% python3 -q
>>> import numpy as np
>>> from numpy import linalg as LA
>>> np.set_printoptions(suppress=True, linewidth=200)
>>> rnd = lambda a: np.round(a, 2) + 0
>>> feats = 0.7 ** np.abs(np.subtract.outer(np.arange(8), np.arange(8)))
>>> print(rnd(feats))
[[1.   0.7  0.49 0.34 0.24 0.17 0.12 0.08]
 [0.7  1.   0.7  0.49 0.34 0.24 0.17 0.12]
 [0.49 0.7  1.   0.7  0.49 0.34 0.24 0.17]
 [0.34 0.49 0.7  1.   0.7  0.49 0.34 0.24]
 [0.24 0.34 0.49 0.7  1.   0.7  0.49 0.34]
 [0.17 0.24 0.34 0.49 0.7  1.   0.7  0.49]
 [0.12 0.17 0.24 0.34 0.49 0.7  1.   0.7 ]
 [0.08 0.12 0.17 0.24 0.34 0.49 0.7  1.  ]]
>>> vec = np.ones(8)
>>> for _ in range(6):
...     vec = feats @ vec
...     vec /= LA.norm(vec)
...     print(round(vec @ feats @ vec, 2))
... 
3.9
3.9
3.9
3.9
3.9
3.9
>>> print(rnd(vec))
[0.27 0.34 0.38 0.41 0.41 0.38 0.34 0.27]
>>> print(rnd(LA.eigvalsh(feats)[-1]))
3.9
>>> W = np.array([[0, 2, 1, 1],
...     [2, 2, 3, 0],
...     [3, 0, 1, 0],
...     [1, 2, 1, 1],
...     [1, 0, 2, 2],
...     [2, 1, 2, 1],
...     [3, 3, 2, 1],
...     [2, 3, 1, 3]])
>>> beta = np.array([2, 2, 1, 3])
>>> hid = np.maximum(feats @ W + beta, 0)
>>> print((hid > 0).astype(int))
[[1 1 1 1]
 [1 1 1 1]
 [1 1 1 1]
 [1 1 1 1]
 [1 1 1 1]
 [1 1 1 1]
 [1 1 1 1]
 [1 1 1 1]]
>>> basis = np.array([[0, -3, -3], [-2, -2, 2], [0, -1, -2], [-1, 3, -2]])
>>> print(W @ basis)
[[ -5  -2   0]
 [ -4 -13  -8]
 [  0 -10 -11]
 [ -5  -5  -3]
 [ -2   1 -11]
 [ -3  -7 -10]
 [ -7 -14  -9]
 [ -9  -4  -8]]
>>> L = LA.cholesky(feats)
>>> print(rnd(L))
[[1.   0.   0.   0.   0.   0.   0.   0.  ]
 [0.7  0.71 0.   0.   0.   0.   0.   0.  ]
 [0.49 0.5  0.71 0.   0.   0.   0.   0.  ]
 [0.34 0.35 0.5  0.71 0.   0.   0.   0.  ]
 [0.24 0.24 0.35 0.5  0.71 0.   0.   0.  ]
 [0.17 0.17 0.24 0.35 0.5  0.71 0.   0.  ]
 [0.12 0.12 0.17 0.24 0.35 0.5  0.71 0.  ]
 [0.08 0.08 0.12 0.17 0.24 0.35 0.5  0.71]]
>>> print(rnd(feats / np.sqrt(np.outer(np.diag(feats), np.diag(feats)))))
[[1.   0.7  0.49 0.34 0.24 0.17 0.12 0.08]
 [0.7  1.   0.7  0.49 0.34 0.24 0.17 0.12]
 [0.49 0.7  1.   0.7  0.49 0.34 0.24 0.17]
 [0.34 0.49 0.7  1.   0.7  0.49 0.34 0.24]
 [0.24 0.34 0.49 0.7  1.   0.7  0.49 0.34]
 [0.17 0.24 0.34 0.49 0.7  1.   0.7  0.49]
 [0.12 0.17 0.24 0.34 0.49 0.7  1.   0.7 ]
 [0.08 0.12 0.17 0.24 0.34 0.49 0.7  1.  ]]
>>> print(LA.eigvalsh(feats).min() > 0)
True
>>> r0 = np.array([3, 5, 4, 3, 1, 2, 4, 4])
>>> A2 = L + np.outer(r0, np.eye(8)[2])
>>> print(LA.matrix_rank(LA.inv(A2) - LA.inv(L), tol=1e-8))
1
>>> J = np.loadtxt("dump.csv", delimiter=",")
>>> print(J)
[[ 0.  0.  9.  2.]
 [ 0.  0.  4. -8.]
 [ 9.  4.  0.  0.]
 [ 2. -8.  0.  0.]]
>>> # symmetric
>>> vec = np.array([4, -4, 4, -3])
>>> print(J @ (2 * vec))
[60. 80. 40. 80.]
>>> print(J @ np.eye(4)[2])
[9. 4. 0. 0.]
>>> mat = np.load("block4.npy")
>>> print(mat)
[[ 0 -3  0  0  0  0  0  0]
 [ 0  0  0  0  0  0  0  1]
 [-2  0  0  0  0  0  0  0]
 [ 0  0  0  0  2  0  0  0]
 [ 0  0  0  0  0  0  0  0]
 [ 0  0  0  0  0  0  0  0]
 [ 0  0  0  0  0  2  0  0]
 [ 0  0 -1  0  0  0  0  0]]
>>> # column 6 repeats column 3
>>> print(mat[:, 3] @ mat[:, 4])
0
>>> print(rnd(LA.norm(mat, axis=0)))
[2. 3. 1. 0. 2. 2. 0. 1.]
>>> print(rnd(LA.pinv(mat)))
[[ 0.    0.   -0.5   0.    0.    0.    0.    0.  ]
 [-0.33  0.    0.    0.    0.    0.    0.    0.  ]
 [ 0.    0.    0.    0.    0.    0.    0.   -1.  ]
 [ 0.    0.    0.    0.    0.    0.    0.    0.  ]
 [ 0.    0.    0.    0.5   0.    0.    0.    0.  ]
 [ 0.    0.    0.    0.    0.    0.    0.5   0.  ]
 [ 0.    0.    0.    0.    0.    0.    0.    0.  ]
 [ 0.    1.    0.    0.    0.    0.    0.    0.  ]]
>>> print(rnd(LA.svd(mat, compute_uv=False)))
[3. 2. 2. 2. 1. 1. 0. 0.]
>>> E = np.load("test3.npy")
>>> print(E)
[[ 0  0  2 -1  0 -2  2 -2]
 [ 3  3  5  2  3  1  5  1]
 [ 2  2  4  1  2  0  4  0]
 [ 3  3  5  2  3  1  5  1]
 [ 1  1  3  0  1 -1  3 -1]
 [ 3  3  5  2  3  1  5  1]
 [ 1  1  3  0  1 -1  3 -1]]
>>> # row 3 repeats row 1
>>> vec = np.array([1, 4, 2, 3, 3, 0, 1, 4])
>>> h1 = np.maximum(E @ vec, 0)
>>> print(np.flatnonzero(h1 > 1e-9))
[1 2 3 4 5 6]
>>> print(E.T @ h1)
[529 529 937 325 529 121 937 121]
>>> print(np.maximum(E @ (3 * vec), 0))
[  0 147  93 147  39 147  39]
>>> print(h1)
[ 0 49 31 49 13 49 13]
>>> print(LA.cond(E) > 100)
True
>>> print(np.argsort(-LA.norm(E, axis=0).round(6), kind="stable")[:3])
[2 6 0]
>>> print([round(float(x), 2) for x in LA.svd(E, compute_uv=False)[:3]])
[18.21, 5.02, 0.0]
>>> print(rnd(LA.norm(E, 2) / LA.norm(E)))
0.96
>>> print(LA.matrix_rank(E, rtol=0.1))
2
>>> t3 = np.stack([E, -3 * E, E[::-1]])
>>> print(t3.sum(axis=0))
[[ 1  1 -1  2  1  3 -1  3]
 [-3 -3 -5 -2 -3 -1 -5 -1]
 [-3 -3 -5 -2 -3 -1 -5 -1]
 [-3 -3 -5 -2 -3 -1 -5 -1]
 [ 0  0 -2  1  0  2 -2  2]
 [-3 -3 -5 -2 -3 -1 -5 -1]
 [-2 -2 -4 -1 -2  0 -4  0]]
>>> print(LA.matrix_rank(t3))
[2 2 2]
>>> print(np.einsum("bij,cij->bc", t3, t3))
[[  357 -1071   341]
 [-1071  3213 -1023]
 [  341 -1023   357]]
>>> W0 = np.loadtxt("m.csv", delimiter=",")
>>> print(W0)
[[ 0.  0.  0.  0.  0. -2. -1.  1. -3.  2.]
 [ 0.  0.  0.  0.  0. -1. -1.  0.  2. -1.]
 [ 0.  0.  0.  0.  0. -2. -1.  3. -2. -3.]
 [ 0.  0.  0.  0.  0.  0.  0.  0. -3.  2.]
 [ 0.  0.  0.  0.  0.  1.  1. -2.  0.  3.]
 [-2. -1. -2.  0.  1.  0.  0.  0.  0.  0.]
 [-1. -1. -1.  0.  1.  0.  0.  0.  0.  0.]
 [ 1.  0.  3.  0. -2.  0.  0.  0.  0.  0.]
 [-3.  2. -2. -3.  0.  0.  0.  0.  0.  0.]
 [ 2. -1. -3.  2.  3.  0.  0.  0.  0.  0.]]
>>> # symmetric, so the eigenvalues are real
>>> rng = np.random.default_rng(67632)
>>> labels = rng.permutation(10)
>>> A2 = W0[:, labels] * rng.choice([-1, 1], 10)
>>> print(A2)
[[ 0.  0.  1.  0.  1.  2. -0. -0.  3. -2.]
 [ 0.  0.  1.  0.  0.  1. -0. -0. -2.  1.]
 [ 0.  0.  1.  0.  3.  2. -0. -0.  2.  3.]
 [ 0.  0. -0.  0.  0. -0. -0. -0.  3. -2.]
 [ 0.  0. -1.  0. -2. -1. -0. -0. -0. -3.]
 [-2. -1. -0.  0.  0. -0.  2. -1. -0. -0.]
 [-1. -1. -0.  0.  0. -0.  1. -1. -0. -0.]
 [ 3.  0. -0.  0.  0. -0. -1.  2. -0. -0.]
 [-2.  2. -0. -3.  0. -0.  3. -0. -0. -0.]
 [-3. -1. -0.  2.  0. -0. -2. -3. -0. -0.]]
>>> Uu, _, vt = LA.svd(W0.T @ A2)
>>> print(rnd(Uu @ vt))
[[ 0.  0.  0.  0.  0.  0. -1.  0.  0.  0.]
 [ 0.  1.  0.  0.  0.  0.  0.  0.  0.  0.]
 [ 1.  0.  0.  0.  0.  0.  0.  0.  0.  0.]
 [ 0.  0.  0.  1.  0.  0.  0.  0.  0.  0.]
 [ 0.  0.  0.  0.  0.  0.  0. -1.  0.  0.]
 [ 0.  0.  0.  0.  0. -1.  0.  0.  0.  0.]
 [ 0.  0. -1.  0.  0.  0.  0.  0.  0.  0.]
 [ 0.  0.  0.  0.  1.  0.  0.  0.  0.  0.]
 [ 0.  0.  0.  0.  0.  0.  0.  0. -1.  0.]
 [ 0.  0.  0.  0.  0.  0.  0.  0.  0. -1.]]
>>> try:
...     LA.cholesky(W0)
... except LA.LinAlgError as e:
...     print("failed:", e)
... 
failed: Matrix is not positive definite
>>> print(np.all(LA.eigvalsh(W0) > 0))
False
>>> labels = rng.permutation(10)
>>> print(labels)
[3 8 1 2 6 0 7 4 5 9]
>>> A2 = W0[labels][:, labels]
>>> print(np.trace(A2))
0.0
>>> print(rnd(LA.det(A2)), rnd(LA.det(W0[labels])))
-36.0 36.0
>>> print(A2)
[[ 0. -3.  0.  0.  0.  0.  0.  0.  0.  2.]
 [-3.  0.  2. -2.  0. -3.  0.  0.  0.  0.]
 [ 0.  2.  0.  0. -1.  0.  0.  0. -1. -1.]
 [ 0. -2.  0.  0. -1.  0.  3.  0. -2. -3.]
 [ 0.  0. -1. -1.  0. -1.  0.  1.  0.  0.]
 [ 0. -3.  0.  0. -1.  0.  1.  0. -2.  2.]
 [ 0.  0.  0.  3.  0.  1.  0. -2.  0.  0.]
 [ 0.  0.  0.  0.  1.  0. -2.  0.  1.  3.]
 [ 0.  0. -1. -2.  0. -2.  0.  1.  0.  0.]
 [ 2.  0. -1. -3.  0.  2.  0.  3.  0.  0.]]
>>> w, evecs = LA.eigh(feats)
>>> vec = np.array([2, 1, 0, 3, 2, 3, 3, 0])
>>> print(rnd(vec @ feats @ vec / (vec @ vec)), rnd(w[0]), rnd(w[-1]))
2.93 0.18 3.9
>>> print(rnd(evecs * np.sqrt(w) @ evecs.T))
[[0.91 0.35 0.19 0.11 0.07 0.04 0.03 0.02]
 [0.35 0.85 0.33 0.18 0.1  0.06 0.04 0.03]
 [0.19 0.33 0.84 0.32 0.17 0.1  0.06 0.04]
 [0.11 0.18 0.32 0.84 0.32 0.17 0.1  0.07]
 [0.07 0.1  0.17 0.32 0.84 0.32 0.18 0.11]
 [0.04 0.06 0.1  0.17 0.32 0.84 0.33 0.19]
 [0.03 0.04 0.06 0.1  0.18 0.33 0.85 0.35]
 [0.02 0.03 0.04 0.07 0.11 0.19 0.35 0.91]]
>>> w, evecs = LA.eigh(W0)
>>> vec = np.array([-2, -1, -1, 0, -2, 2, -2, -2, 2, -1])
>>> print(rnd(LA.eigvalsh(W0[1:, 1:])))
[-6.43 -4.36 -1.2  -0.37  0.    0.37  1.2   4.36  6.43]
>>> data = np.load("sample6.npy")
>>> print(data)
[[ 12  -3   7  -8   7]
 [ -3  14  -5  -3   5]
 [  7  -5  16  -2   6]
 [ -8  -3  -2  16   6]
 [  7   5   6   6 -14]]
>>> W = np.array([[1, -1, 1, 1],
...     [-1, -2, -1, 0],
...     [1, 0, -1, 0],
...     [-1, -1, -1, 1],
...     [-2, 1, -1, 1]])
>>> beta = np.array([-1, 2, -1, -3])
>>> hid = np.maximum(data @ W + beta, 0)
>>> print((hid > 0).mean(axis=0))
[0.6 0.6 0.4 0.6]
>>> print(hid)
[[15 11  8  8]
 [ 0  0  0  0]
 [17 13  0  8]
 [ 0  6  0 11]
 [29  0  3  0]]
>>> print(LA.matrix_rank(hid))
4
>>> print((hid > 0).astype(int))
[[1 1 1 1]
 [0 0 0 0]
 [1 1 0 1]
 [0 1 0 1]
 [1 0 1 0]]
>>> basis = np.array([[1, 0], [5, 2], [4, 1], [2, 4]])
>>> print(W @ basis)
[[  2   3]
 [-15  -5]
 [ -3  -1]
 [ -8   1]
 [  1   5]]
>>> print(hid @ basis)
[[118  62]
 [  0   0]
 [ 98  58]
 [ 52  56]
 [ 41   3]]
>>> m1 = np.loadtxt("data.csv", delimiter=",")
>>> print(m1)
[[ -0.8   0.1   0.8  -1.    0. ]
 [ -0.7   0.6  -0.6   1.2  -0.3]
 [ -1.6   0.7   1.2  -1.    0.5]
 [  0.2  -0.2   0.8   0.1  -0.6]
 [ -0.8   0.8   2.3  -1.2  -0.2]
 [  0.3   0.6   0.3  -1.5  -0.2]
 [  0.1  -0.9   1.7  -0.5   0.6]
 [ -1.3   0.5  -0.2   1.1   1.5]
 [ -1.9   0.5   0.2  -0.4   0.7]
 [ -1.4  -0.5  -0.4  -0.2   1.7]
 [ -0.3  -1.2   0.6   0.    1.1]
 [  3.   19.  -18.   -7.   -1. ]
 [  0.8  -1.3   1.    0.8   1.6]
 [ -1.3  -0.2   0.1   0.3  -1.8]
 [  0.6  -1.6  -1.1  -0.8   0. ]
 [ -0.6  -1.    0.9  -1.5  -1.4]
 [ -1.1  -0.3   0.5  -1.1  -0.7]
 [  0.4  -1.3   0.5   1.1   1.5]
 [ -2.6   0.8   2.8  -0.4  -0.6]
 [ -1.9   0.   -2.1  -1.3  -0.2]
 [  0.8   0.8  -0.7   1.8  -0.9]
 [  1.2  -0.3   0.3  -0.5   0.3]
 [ -0.9   0.7   0.3  -0.8  -0.6]
 [  0.2  -1.4   0.8   0.6  -0.6]
 [  0.4   1.    1.4   1.9   1.5]
 [  1.6   1.5  -1.6   0.   -0.4]
 [ -0.2  -0.2  -0.2  -2.3   0.5]]
>>> r = LA.matrix_rank(E)
>>> print(r)
2
>>> ns = LA.svd(E)[2][r:].T
>>> print([int(LA.matrix_rank(E[:, :j + 1])) for j in range(8)])
[1, 1, 2, 2, 2, 2, 2, 2]
>>> print(np.allclose(E @ ns, 0))
True
>>> def softmax(z):
...     e = np.exp(z - z.max(axis=-1, keepdims=True))
...     return e / e.sum(axis=-1, keepdims=True)
... 
>>> print(rnd(softmax(m1[14])))
[0.48 0.05 0.09 0.12 0.26]
>>> print(rnd(softmax(m1[14] + 5)))
[0.48 0.05 0.09 0.12 0.26]
>>> print(rnd(softmax(10 * m1[14])))
[1. 0. 0. 0. 0.]
>>> S = m1 @ m1.T / np.sqrt(5)
>>> print(softmax(S).round(6).argmax(axis=1))
[18 11 18 18 18 11  6  7 18  9 12 11 12 13 14 15 18 12 18 11 11 21 11 23 24 11 11]
>>> print(rnd(softmax(S)[14] @ m1))
[-0.06 -0.5  -0.31 -0.61  0.11]
>>> labels = m1[:, 3] > np.median(m1[:, 3])
>>> r0 = m1[labels].mean(axis=0) - m1[~labels].mean(axis=0)
>>> print(rnd(r0))
[ 0.43 -1.4   0.81  2.15  0.51]
>>> print(np.argsort(-np.abs(r0).round(6), kind="stable"))
[3 1 2 4 0]
>>> K = np.loadtxt("case0.csv", delimiter=",")
>>> print(K)
[[ 4.  4.  4.  4.  4.  4.  4.  4.  4.]
 [ 4.  8.  8.  8.  8.  8.  8.  8.  8.]
 [ 4.  8. 12. 12. 12. 12. 12. 12. 12.]
 [ 4.  8. 12. 16. 16. 16. 16. 16. 16.]
 [ 4.  8. 12. 16. 20. 20. 20. 20. 20.]
 [ 4.  8. 12. 16. 20. 24. 24. 24. 24.]
 [ 4.  8. 12. 16. 20. 24. 28. 28. 28.]
 [ 4.  8. 12. 16. 20. 24. 28. 32. 32.]
 [ 4.  8. 12. 16. 20. 24. 28. 32. 36.]]
>>> # symmetric
>>> vec = np.array([-1, -3, 0, 0, 2, -2, 2, 3, -2])
>>> target = K @ vec
>>> beta, lr = np.zeros(9), 1 / LA.norm(K, 2) ** 2
>>> for i in range(150):
...     beta -= lr * K.T @ (K @ beta - target)
...     if i % 50 == 0: print(i, round(LA.norm(K @ beta - target), 2))
... 
0 28.45
50 20.04
100 16.36
>>> print(rnd(LA.cond(K)))
142.67
>>> A2 = K[0, 0] * K[1:] - np.outer(K[1:, 0], K[0])
>>> print(A2)
[[  0.  16.  16.  16.  16.  16.  16.  16.  16.]
 [  0.  16.  32.  32.  32.  32.  32.  32.  32.]
 [  0.  16.  32.  48.  48.  48.  48.  48.  48.]
 [  0.  16.  32.  48.  64.  64.  64.  64.  64.]
 [  0.  16.  32.  48.  64.  80.  80.  80.  80.]
 [  0.  16.  32.  48.  64.  80.  96.  96.  96.]
 [  0.  16.  32.  48.  64.  80.  96. 112. 112.]
 [  0.  16.  32.  48.  64.  80.  96. 112. 128.]]
>>> print(LA.matrix_rank(A2), LA.matrix_rank(K))
8 9
>>> print(np.flatnonzero(~A2.round(6).any(axis=1)))
[]
